$ ipython --no-banner

In [1]: import numpy as np

In [2]: import numpy.linalg as la

In [3]: np.set_printoptions(suppress=True, linewidth=120)

In [4]: tidy = lambda a: np.round(a, 1) + 0

In [5]: feats = np.load("mat.npy")

In [6]: print(tidy(feats))
[[ 2.8  0.7  0.8]
 [ 0.7 -2.1 -1.2]
 [ 0.8 -1.2 -0.7]]

In [7]: # looks like rank 2

In [8]: print(np.unravel_index(np.abs(feats).argmax(), feats.shape))
(np.int64(0), np.int64(0))

In [9]: print(feats.shape)
(3, 3)

In [10]: print(tidy(la.norm(feats)))
4.2

In [11]: print(tidy(feats - feats[0]))
[[ 0.   0.   0. ]
 [-2.  -2.8 -2. ]
 [-2.  -2.  -1.5]]

In [12]: print(tidy(np.diff(feats, axis=0)))
[[-2.  -2.8 -2. ]
 [ 0.1  0.9  0.6]]

In [13]: print(tidy(feats.sum(axis=1)))
[ 4.3 -2.6 -1.1]

In [14]: print(la.lstsq(feats[:-1].T, feats[-1])[2])
2

In [15]: print(np.abs(np.diag(la.qr(feats)[1])) > 1e-9)
[ True  True False]

In [16]: left, sig, Vh = la.svd(feats)

In [17]: evecs = Vh[:(sig > 1e-8).sum()]

In [18]: rng = np.random.default_rng(48)

In [19]: vec = feats[1] + -1 * feats[0] + rng.integers(2) * np.eye(3)[1]

In [20]: print(tidy(vec))
[-2.  -2.8 -2. ]

In [21]: print(tidy(la.norm(vec - evecs.T @ evecs @ vec)))
0.0

In [22]: print(np.allclose(evecs.T @ evecs @ vec, vec))
True

In [23]: print(tidy(la.det(feats)))
0.0

In [24]: print(np.allclose(feats @ feats.T, feats.T @ feats))
True

In [25]: print(tidy(feats @ feats))
[[ 8.9 -0.5  0.8]
 [-0.5  6.5  4. ]
 [ 0.8  4.   2.6]]

In [26]: print(tidy((feats + feats.T) / 2))
[[ 2.8  0.7  0.8]
 [ 0.7 -2.1 -1.2]
 [ 0.8 -1.2 -0.7]]

In [27]: print(np.allclose(feats, feats.T))
True

In [28]: print(tidy(la.matrix_power(feats, 2)))
[[ 8.9 -0.5  0.8]
 [-0.5  6.5  4. ]
 [ 0.8  4.   2.6]]

In [29]: print(tidy((feats - feats.T) / 2))
[[0. 0. 0.]
 [0. 0. 0.]
 [0. 0. 0.]]

In [30]: F = np.load("sample5.npy")

In [31]: print(F)
[[ 0  0  0]
 [ 0  0  0]
 [ 0  0 -1]]

In [32]: # row 2 dominates

In [33]: proj = np.triu(np.array([[1, 4, -2], [-3, -2, 1], [5, 2, 0]]), 1) + np.eye(3)

In [34]: other = proj @ F @ la.inv(proj)

In [35]: print(proj @ F - F @ proj)
[[ 0.  0.  2.]
 [ 0.  0. -1.]
 [ 0.  0.  0.]]

In [36]: print(np.poly(other))
[1. 1. 0. 0.]

In [37]: print(tidy(la.det(other)))
0.0

In [38]: print(other)
[[ 0.  0.  2.]
 [ 0.  0. -1.]
 [ 0.  0. -1.]]

In [39]: r = la.matrix_rank(other)

In [40]: print(r)
1

In [41]: ns = la.svd(other)[2][r:].T

In [42]: print(ns.shape)
(3, 2)

In [43]: print([int(la.matrix_rank(other[:, :j + 1])) for j in range(3)])
[0, 0, 1]

In [44]: print(ns @ ns.T)
[[1. 0. 0.]
 [0. 1. 0.]
 [0. 0. 0.]]

In [45]: print([int(la.matrix_rank(other[:i])) for i in range(1, len(other) + 1)])
[1, 1, 1]

In [46]: print(la.matrix_rank(other.T @ other), la.matrix_rank(other @ other.T))
1 1

In [47]: print(np.allclose(other @ ns, 0))
True

In [48]: print(other @ ns)
[[0. 0.]
 [0. 0.]
 [0. 0.]]

In [49]: labels = rng.permutation(3)

In [50]: print(labels)
[1 2 0]

In [51]: other = feats[labels][:, labels]

In [52]: print(np.allclose(other, feats))
False

In [53]: print(tidy(other))
[[-2.1 -1.2  0.7]
 [-1.2 -0.7  0.8]
 [ 0.7  0.8  2.8]]

In [54]: print(tidy(np.sort(np.abs(la.eigvals(other)))))
[0. 3. 3.]

In [55]: print(tidy(np.trace(other)))
0.0

In [56]: print(tidy(la.det(other)), tidy(la.det(feats[labels])))
0.0 0.0

In [57]: def softmax(z):
    ...:     e = np.exp(z - z.max(axis=-1, keepdims=True))
    ...:     return e / e.sum(axis=-1, keepdims=True)
    ...: 

In [58]: print(tidy(softmax(10 * F[1])))
[0.3 0.3 0.3]

In [59]: print(tidy(softmax(F[1])))
[0.3 0.3 0.3]

In [60]: print(softmax(F).sum(axis=1))
[1. 1. 1.]

In [61]: scores = F @ F.T / np.sqrt(3)

In [62]: print(tidy(softmax(scores)[1] @ F))
[ 0.   0.  -0.3]

In [63]: other = np.array([[2, 1], [0, 3]])

In [64]: W2 = np.array([[4]])

In [65]: mat = np.block([[other, np.zeros((2, 1))], [np.zeros((1, 2)), W2]])

In [66]: print(mat)
[[2. 1. 0.]
 [0. 3. 0.]
 [0. 0. 4.]]

In [67]: vec = np.array([0, 0, 0])

In [68]: h = np.maximum(mat @ vec, 0)

In [69]: print(np.tanh(mat @ vec))
[0. 0. 0.]

In [70]: print(np.flatnonzero(h > 1e-9))
[]

In [71]: print(tidy(softmax(mat[2])))
[0. 0. 1.]

In [72]: print(tidy(softmax(10 * mat[2])))
[0. 0. 1.]

In [73]: print(tidy(softmax(mat).sum(axis=1)))
[1. 1. 1.]

In [74]: scores = mat @ mat.T / np.sqrt(3)

In [75]: print(tidy(softmax(scores + np.triu(np.full(scores.shape, -np.inf), 1))))
[[1. 0. 0.]
 [0. 1. 0.]
 [0. 0. 1.]]

In [76]: print(tidy(softmax(scores)))
[[0.7 0.2 0. ]
 [0.  1.  0. ]
 [0.  0.  1. ]]

In [77]: print(tidy(softmax(scores)[2] @ mat))
[0. 0. 4.]

In [78]: ev, evecs = la.eig(mat)

In [79]: print(tidy(np.sort(la.eigvals(mat @ mat))))
[ 4.  9. 16.]

In [80]: print(tidy(np.sort(la.eigvals(la.inv(mat)))))
[0.2 0.3 0.5]

In [81]: print(tidy(np.sort(la.eigvals(mat.T))))
[2. 3. 4.]

In [82]: M = np.load("block3.npy")

In [83]: print(M)
[[-1.8 -1.  -1.1]
 [-4.2 -3.1 -1.3]
 [-2.8 -0.8 -1.8]
 [ 1.1  0.6 -3.5]
 [-2.1 -0.8 -2.9]
 [ 3.1  0.2  3. ]
 [ 1.3  0.   1.7]
 [ 3.6  2.4  3.5]
 [ 1.9  0.7  1.6]
 [-3.3 -1.6 -1.3]
 [ 1.5  1.2  2. ]
 [ 1.   0.1 -0.1]
 [ 5.   1.9  4.8]
 [-0.7 -1.6  0.4]
 [-0.8  0.  -3.6]
 [-5.  -3.2 -4.9]
 [ 0.5 -0.8  4.6]
 [-1.3 -0.4 -2.4]
 [-1.9 -1.  -1. ]
 [-2.9 -1.5 -1.3]
 [-3.5 -2.1 -3. ]
 [-4.1 -2.  -4.3]
 [-1.2 -0.5 -2.8]
 [ 0.6  1.4 -1.9]
 [ 0.3 -1.2 -0.1]
 [ 2.3  0.7  2.7]
 [-0.6  1.9  2.7]]

In [84]: labels = M[:, 0] > np.median(M[:, 0])

In [85]: r0 = M[labels].mean(axis=0) - M[~labels].mean(axis=0)

In [86]: print(tidy(r0))
[4.2 2.1 3.9]

In [87]: print(labels.astype(int))
[0 0 0 1 0 1 1 1 1 0 1 1 1 0 0 0 1 0 0 0 0 0 0 1 1 1 1]

In [88]: print(tidy((((M - M.mean(axis=0)) @ r0 > 0) == labels).mean()))
1.0

In [89]: A = np.load("dump.npy")

In [90]: print(A)
[[-1.  3.  4.]
 [ 0.  2. -5.]
 [ 0.  0.  0.]]

In [91]: # null space of dimension 1

In [92]: r0 = np.array([3, 0])

In [93]: print(np.correlate(A[0], A[1], "full"))
[  5. -17. -14.   8.   0.]

In [94]: print(np.convolve(A[0], r0))
[-3.  9. 12.  0.]

In [95]: vec = np.array([0, 2, 1])

In [96]: rhs = mat @ vec

In [97]: print(rhs)
[2. 6. 4.]

In [98]: print(tidy(la.solve(mat, mat[:, 0])))
[1. 0. 0.]

In [99]: print(tidy(la.solve(mat, rhs + mat[:, 2])))
[0. 2. 2.]

In [100]: r = la.matrix_rank(A)

In [101]: print(r)
2

In [102]: ns = la.svd(A)[2][r:].T

In [103]: print(tidy(ns[:, 0] / ns[np.abs(ns[:, 0]).round(6).argmax(), 0]))
[1.  0.2 0.1]

In [104]: print(tidy(ns @ ns.T))
[[0.9 0.2 0.1]
 [0.2 0.  0. ]
 [0.1 0.  0. ]]

In [105]: print(ns.shape)
(3, 1)

In [106]: print(np.allclose(A @ ns, 0))
True

In [107]: print(la.matrix_rank(A.T @ A), la.matrix_rank(A @ A.T))
2 2

In [108]: arr = np.load("case2.npy")

In [109]: print(arr)
[[ 2.1 -7.1  1.2]
 [ 1.9 -7.3  1. ]
 [ 2.  -6.9  0.9]
 [ 2.  -7.   0.9]
 [ 2.  -7.   1.1]
 [ 1.9 -7.   1.1]
 [ 1.9 -6.9  1.2]
 [ 2.1 -7.1  0.9]
 [ 8.   8.2  6.9]
 [ 7.9  8.2  6.9]
 [ 7.9  8.   7. ]
 [ 8.1  7.9  6.9]
 [ 7.8  8.   7. ]
 [ 8.   8.2  6.9]
 [ 8.   8.1  7. ]
 [ 8.   8.1  6.9]]

In [110]: # row 13 repeats row 8

In [111]: proj = arr @ la.solve(arr.T @ arr, arr.T)

In [112]: print(tidy(proj @ arr[:, 2]))
[1.2 1.  0.9 0.9 1.1 1.1 1.2 0.9 6.9 6.9 7.  6.9 7.  6.9 7.  6.9]

In [113]: X = np.load("w.npy")

In [114]: print(X)
[[-3  0  0  0]
 [ 4  2  0  0]
 [ 0  0 -3  0]
 [ 0  0  4  2]]

In [115]: print(tidy(la.eigvals(X)))
[ 2.  2. -3. -3.]

In [116]: print(np.poly(X))
[  1.   2. -11. -12.  36.]

In [117]: print(tidy(la.det(2 * X)), tidy(la.det(X)))
576.0 36.0

In [118]: print(np.kron(np.eye(2, dtype=int), X))
[[-3  0  0  0  0  0  0  0]
 [ 4  2  0  0  0  0  0  0]
 [ 0  0 -3  0  0  0  0  0]
 [ 0  0  4  2  0  0  0  0]
 [ 0  0  0  0 -3  0  0  0]
 [ 0  0  0  0  4  2  0  0]
 [ 0  0  0  0  0  0 -3  0]
 [ 0  0  0  0  0  0  4  2]]

In [119]: other = X[0, 0] * X[1:] - np.outer(X[1:, 0], X[0])

In [120]: print(other)
[[  0  -6   0   0]
 [  0   0   9   0]
 [  0   0 -12  -6]]

In [121]: print(np.flatnonzero(~other.round(6).any(axis=1)))
[]

In [122]: print(tidy(X[:, 0] / X[0, 0]))
[ 1.  -1.3  0.   0. ]

In [123]: other = la.inv(X)

In [124]: print(tidy(other))
[[-0.3  0.   0.   0. ]
 [ 0.7  0.5  0.   0. ]
 [ 0.   0.  -0.3  0. ]
 [ 0.   0.   0.7  0.5]]

In [125]: print(tidy(la.inv(other)))
[[-3.  0.  0.  0.]
 [ 4.  2.  0.  0.]
 [ 0.  0. -3.  0.]
 [ 0.  0.  4.  2.]]

In [126]: print(tidy(la.det(X) * la.det(other)))
1.0

In [127]: print(tidy(la.slogdet(X)[0]))
1.0

In [128]: r0, r1 = X[0], X[3]

In [129]: print(r0 @ r1)
0

In [130]: p = (r0 @ r1) / (r0 @ r0) * r0

In [131]: print(np.outer(r0, r1))
[[  0   0 -12  -6]
 [  0   0   0   0]
 [  0   0   0   0]
 [  0   0   0   0]]

In [132]: print(la.matrix_rank(np.outer(r0, r1)))
1

In [133]: print(p)
[-0.  0.  0.  0.]

In [134]: other = np.array([[3, 1, -2, -4], [-2, -4, 1, 4], [-5, -2, 2, 4], [3, -2, -1, 4]])

In [135]: data = other - other.T

In [136]: print(data)
[[ 0  3  3 -7]
 [-3  0  3  6]
 [-3 -3  0  5]
 [ 7 -6 -5  0]]

In [137]: # skew, so no eigenvalue has a real part

In [138]: left, sig, Vh = la.svd(data, full_matrices=False)

In [139]: print(tidy(np.sqrt((sig ** 2).sum())), tidy(la.norm(data)))
16.6 16.6

In [140]: print(tidy(left.T @ left))
[[1. 0. 0. 0.]
 [0. 1. 0. 0.]
 [0. 0. 1. 0.]
 [0. 0. 0. 1.]]

In [141]: print(tidy(sig / sig[0]))
[1.  1.  0.2 0.2]

In [142]: print(tidy(Vh @ Vh.T))
[[1. 0. 0. 0.]
 [0. 1. 0. 0.]
 [0. 0. 1. 0.]
 [0. 0. 0. 1.]]

In [143]: print(left.shape, sig.shape, Vh.shape)
(4, 4) (4,) (4, 4)

In [144]: print(tidy(np.cumsum(sig ** 2) / np.sum(sig ** 2)))
[0.5 1.  1.  1. ]

In [145]: vec = np.array([0, 0, 3, 2])

In [146]: print(vec @ data @ vec)
0

In [147]: print(tidy(la.svd(data, compute_uv=False)))
[11.5 11.5  2.1  2.1]

In [148]: Q = la.solve(np.eye(4) - data, np.eye(4) + data)

In [149]: print(tidy(la.det(Q)))
1.0

In [150]: Q, evecs = la.qr(data[:, :3])[0], la.qr(data[:, 3:])[0]

In [151]: sig = la.svd(Q.T @ evecs, compute_uv=False)

In [152]: print((sig > 0.9).sum())
0

In [153]: print(tidy(np.degrees(np.arccos(sig.clip(0, 1)))))
[26.1]

In [154]: print(tidy(la.norm(Q @ Q.T - evecs @ evecs.T, 2)))
1.0
